>>> import numpy as np
>>> np.set_printoptions(suppress=True, linewidth=160)
>>> J = np.load("layer16.npy")
>>> J
array([[0, 1, 0, 0],
       [1, 0, 0, 0],
       [0, 0, 0, 0],
       [0, 0, 0, 0]])
>>> def softmax(z):
...     e = np.exp(z - z.max(axis=-1, keepdims=True))
...     return e / e.sum(axis=-1, keepdims=True)
... 
>>> np.round(softmax(10 * J[1]), 2) + 0
array([1., 0., 0., 0.])
>>> np.round(softmax(J[1] + 2), 2)
array([0.48, 0.17, 0.17, 0.17])
>>> att = J @ J.T / np.sqrt(4)
>>> np.round(softmax(att)[1] @ J, 2)
array([0.35, 0.22, 0.  , 0.  ])
>>> ev, evecs = np.linalg.eigvalsh(J)
Traceback (most recent call last):
  File "<python-input-9>", line 1, in <module>
    ev, evecs = np.linalg.eigvalsh(J)
    ^^^^^^^^^
ValueError: too many values to unpack (expected 2)
>>> ev, evecs = np.linalg.eigh(J)
>>> np.round(np.linalg.eigvalsh(J @ J), 2)
array([0., 0., 1., 1.])
>>> np.abs(evecs[:, -1]).round(6).argmax()
np.int64(0)
>>> [round(float(x), 2) for x in np.linalg.svd(J, compute_uv=False)[:3]]
[1.0, 1.0, 0.0]
>>> np.round(np.linalg.norm(J, 2) / np.linalg.norm(J), 2)
np.float64(0.71)
>>> np.argwhere(np.triu(J))
array([[0, 1]])
>>> J.sum(axis=0)
array([1, 1, 0, 0])
>>> J @ J
array([[1, 0, 0, 0],
       [0, 1, 0, 0],
       [0, 0, 0, 0],
       [0, 0, 0, 0]])
>>> Lm = np.diag(J.sum(axis=1)) - J
>>> round(np.linalg.det(Lm[1:, 1:]))
0
>>> Lm
array([[ 1, -1,  0,  0],
       [-1,  1,  0,  0],
       [ 0,  0,  0,  0],
       [ 0,  0,  0,  0]])
>>> (Lm - Lm.T) / 2
array([[0., 0., 0., 0.],
       [0., 0., 0., 0.],
       [0., 0., 0., 0.],
       [0., 0., 0., 0.]])
>>> Lm.inv()
Traceback (most recent call last):
  File "<python-input-22>", line 1, in <module>
    Lm.inv()
    ^^^^^^
AttributeError: 'numpy.ndarray' object has no attribute 'inv'
>>> np.trace(Lm)
np.int64(2)
>>> Lm @ Lm
array([[ 2, -2,  0,  0],
       [-2,  2,  0,  0],
       [ 0,  0,  0,  0],
       [ 0,  0,  0,  0]])
>>> np.allclose(Lm, Lm.T)
True
>>> round(float(np.abs(np.linalg.eigvals(Lm)).max()), 2)
2.0
>>> np.round(np.sort(np.abs(np.linalg.eigvals(Lm))), 2)
array([0., 0., 0., 2.])
>>> C = np.array([[1, 2, -2], [2, -2, 2], [1, 1, 2]])
>>> M = np.repeat(C, 27 // 3, axis=0)
>>> rng = np.random.default_rng(24)
>>> M = M + 0.1 * rng.normal(size=M.shape)
>>> M.round(2)
array([[ 1.14,  2.03, -2.12],
       [ 0.98,  1.97, -2.02],
       [ 1.06,  1.87, -1.9 ],
       [ 0.89,  1.98, -1.91],
       [ 1.07,  1.93, -1.82],
       [ 1.04,  1.9 , -2.  ],
       [ 0.92,  2.04, -2.13],
       [ 1.05,  1.82, -1.89],
       [ 1.03,  2.14, -2.07],
       [ 1.79, -2.14,  1.98],
       [ 2.2 , -1.94,  2.13],
       [ 1.91, -2.05,  1.97],
       [ 2.12, -2.06,  1.97],
       [ 2.16, -2.09,  2.  ],
       [ 1.87, -2.02,  2.08],
       [ 2.12, -2.14,  1.75],
       [ 2.05, -1.83,  1.93],
       [ 2.03, -2.  ,  1.78],
       [ 0.73,  0.99,  2.05],
       [ 0.85,  0.97,  1.92],
       [ 0.9 ,  0.87,  2.12],
       [ 1.  ,  0.98,  1.95],
       [ 1.04,  0.95,  2.01],
       [ 0.92,  1.03,  1.97],
       [ 1.05,  0.84,  1.92],
       [ 0.87,  1.15,  1.93],
       [ 0.99,  0.82,  1.9 ]])
>>> C = M[[7, 15]].astype(float)
>>> for _ in range(6):
...     idx = np.linalg.norm(M[:, None] - C, axis=-1).argmin(axis=1)
...     C = np.array([M[idx == j].mean(axis=0) for j in range(2)])
... 
>>> idx
array([0, 0, 0, 0, 0, 0, 0, 0, 0, 1, 1, 1, 1, 1, 1, 1, 1, 1, 1, 1, 1, 1, 1, 1, 1, 1, 1])
>>> np.bincount(idx)
array([ 9, 18])
